% python3 -q
>>> import numpy as np
>>> from numpy import linalg as LA
>>> np.set_printoptions(precision=2, suppress=True, linewidth=120)
>>> data = np.diag(np.array([-1, -2, 0, -3, 3, 0, 2])) + 5 * np.eye(7, k=1) + 5 * np.eye(7, k=-1)
>>> print(data)
[[-1.  5.  0.  0.  0.  0.  0.]
 [ 5. -2.  5.  0.  0.  0.  0.]
 [ 0.  5.  0.  5.  0.  0.  0.]
 [ 0.  0.  5. -3.  5.  0.  0.]
 [ 0.  0.  0.  5.  3.  5.  0.]
 [ 0.  0.  0.  0.  5.  0.  5.]
 [ 0.  0.  0.  0.  0.  5.  2.]]
>>> # symmetric
>>> Q, evecs = LA.qr(data[:, :6])[0], LA.qr(data[:, 6:])[0]
>>> s = LA.svd(Q.T @ evecs, compute_uv=False)
>>> print(s)
[0.95]
>>> print(np.degrees(np.arccos(s.clip(0, 1))))
[17.9]
>>> print(LA.matrix_rank(data))
7
>>> print(data.shape)
(7, 7)
>>> print(round(LA.norm(data), 2))
18.08
>>> print(np.abs(data).max())
5.0
>>> print(data.sum(axis=1))
[ 4.  8. 10.  7. 13. 10.  7.]
>>> print(np.round(LA.eigvalsh(data).min(), 2))
-10.1
>>> print(np.all(LA.eigvalsh(data) > 0))
False
>>> try:
...     LA.cholesky(data)
... except LA.LinAlgError as e:
...     print(e)
... 
Matrix is not positive definite
>>> ev, evecs = LA.eigvalsh(data)
Traceback (most recent call last):
  File "<python-input-18>", line 1, in <module>
    ev, evecs = LA.eigvalsh(data)
    ^^^^^^^^^
ValueError: too many values to unpack (expected 2)
>>> ev, evecs = LA.eigh(data)
>>> print(np.round(evecs @ np.diag(ev) @ evecs.T, 2) + 0)
[[-1.  5.  0.  0.  0.  0.  0.]
 [ 5. -2.  5.  0.  0.  0.  0.]
 [ 0.  5.  0.  5.  0.  0.  0.]
 [ 0.  0.  5. -3.  5.  0.  0.]
 [ 0.  0.  0.  5.  3.  5.  0.]
 [ 0.  0.  0.  0.  5.  0.  5.]
 [ 0.  0.  0.  0.  0.  5.  2.]]
>>> print(LA.eigvalsh(data @ data))
[  0.33  14.56  20.66  45.2   50.84  93.34 102.06]
>>> print(ev)
[-10.1   -7.13  -4.55   0.58   3.82   6.72   9.66]
>>> print(np.abs(evecs[:, -1]).round(6).argmax())
4
>>> m1 = np.loadtxt("sample7.csv", delimiter=",")
>>> print(m1.round(2) + 0)
[[ 0.81 -0.02  0.1  -0.09  0.1   0.21  0.   -0.06 -0.13  0.09 -0.23 -0.01]
 [-0.02  0.6   0.25 -0.21 -0.25 -0.04  0.19 -0.14 -0.06  0.04  0.1  -0.03]
 [ 0.1   0.25  0.46  0.08 -0.15 -0.03 -0.34 -0.06 -0.1   0.04  0.07 -0.11]
 [-0.09 -0.21  0.08  0.52 -0.17  0.11 -0.14 -0.02  0.25  0.17 -0.11 -0.17]
 [ 0.1  -0.25 -0.15 -0.17  0.57 -0.2  -0.06 -0.16 -0.1   0.11  0.14 -0.09]
 [ 0.21 -0.04 -0.03  0.11 -0.2   0.26  0.07  0.16  0.05  0.13 -0.1   0.18]
 [ 0.    0.19 -0.34 -0.14 -0.06  0.07  0.68  0.01  0.1   0.11 -0.08 -0.13]
 [-0.06 -0.14 -0.06 -0.02 -0.16  0.16  0.01  0.78 -0.29  0.02  0.07 -0.06]
 [-0.13 -0.06 -0.1   0.25 -0.1   0.05  0.1  -0.29  0.33  0.06 -0.11  0.09]
 [ 0.09  0.04  0.04  0.17  0.11  0.13  0.11  0.02  0.06  0.78  0.3   0.01]
 [-0.23  0.1   0.07 -0.11  0.14 -0.1  -0.08  0.07 -0.11  0.3   0.37  0.09]
 [-0.01 -0.03 -0.11 -0.17 -0.09  0.18 -0.13 -0.06  0.09  0.01  0.09  0.86]]
>>> rng = np.random.default_rng(14)
>>> Y = m1 + rng.integers(-2, 3, (12, 7)) @ rng.integers(-2, 3, (7, 12))
>>> print(Y)
[[ -6.19   3.98   6.1   -5.09   6.1    3.21  -6.     4.94   9.87   3.09   2.77 -11.01]
 [ -2.02  -2.4   -7.75   6.79 -11.25  -9.04   6.19 -10.14  -5.06   9.04   2.1   -2.03]
 [ -2.9    2.25   3.46   1.08   7.85  -2.03  -8.34  -3.06   4.9   -5.96   1.07  -2.11]
 [  3.91   0.79  -8.92   4.52  -5.17   0.11  -3.14  -5.02   8.25  -5.83   5.89  -1.17]
 [ -3.9   -5.25  -2.15   1.83  -4.43  -4.2    5.94  -2.16  -6.1   11.11  -1.86  -3.09]
 [  4.21  -3.04   0.97   6.11   4.8    8.26  -4.93   1.16  -2.95   1.13   2.9   -2.82]
 [ -2.     1.19   3.66   1.86   6.94   4.07  -6.32   1.01   3.1    1.11   2.92  -7.13]
 [ -0.06   9.86 -16.06   3.98 -14.16 -10.84   9.01  -2.22   5.71  -0.98  -6.93  -7.06]
 [ -4.13  -2.06   3.9   -7.75  -2.1   -0.95  -0.9   -1.29   6.33   1.06   6.89   3.09]
 [  6.09  -8.96   4.04   6.17  13.11  12.13 -12.89  -0.98  -0.94  -6.22   7.3    3.01]
 [  0.77   3.1    4.07   0.89   1.14  -0.1    2.92   2.07  -8.11   3.3   -3.63   1.09]
 [ -3.01  -8.03   2.89  -3.17  -2.09   7.18  -0.13   2.94   1.09  12.01   8.09  -4.14]]
>>> print(Y - m1)
[[ -7.   4.   6.  -5.   6.   3.  -6.   5.  10.   3.   3. -11.]
 [ -2.  -3.  -8.   7. -11.  -9.   6. -10.  -5.   9.   2.  -2.]
 [ -3.   2.   3.   1.   8.  -2.  -8.  -3.   5.  -6.   1.  -2.]
 [  4.   1.  -9.   4.  -5.   0.  -3.  -5.   8.  -6.   6.  -1.]
 [ -4.  -5.  -2.   2.  -5.  -4.   6.  -2.  -6.  11.  -2.  -3.]
 [  4.  -3.   1.   6.   5.   8.  -5.   1.  -3.   1.   3.  -3.]
 [ -2.   1.   4.   2.   7.   4.  -7.   1.   3.   1.   3.  -7.]
 [  0.  10. -16.   4. -14. -11.   9.  -3.   6.  -1.  -7.  -7.]
 [ -4.  -2.   4.  -8.  -2.  -1.  -1.  -1.   6.   1.   7.   3.]
 [  6.  -9.   4.   6.  13.  12. -13.  -1.  -1.  -7.   7.   3.]
 [  1.   3.   4.   1.   1.   0.   3.   2.  -8.   3.  -4.   1.]
 [ -3.  -8.   3.  -3.  -2.   7.   0.   3.   1.  12.   8.  -5.]]
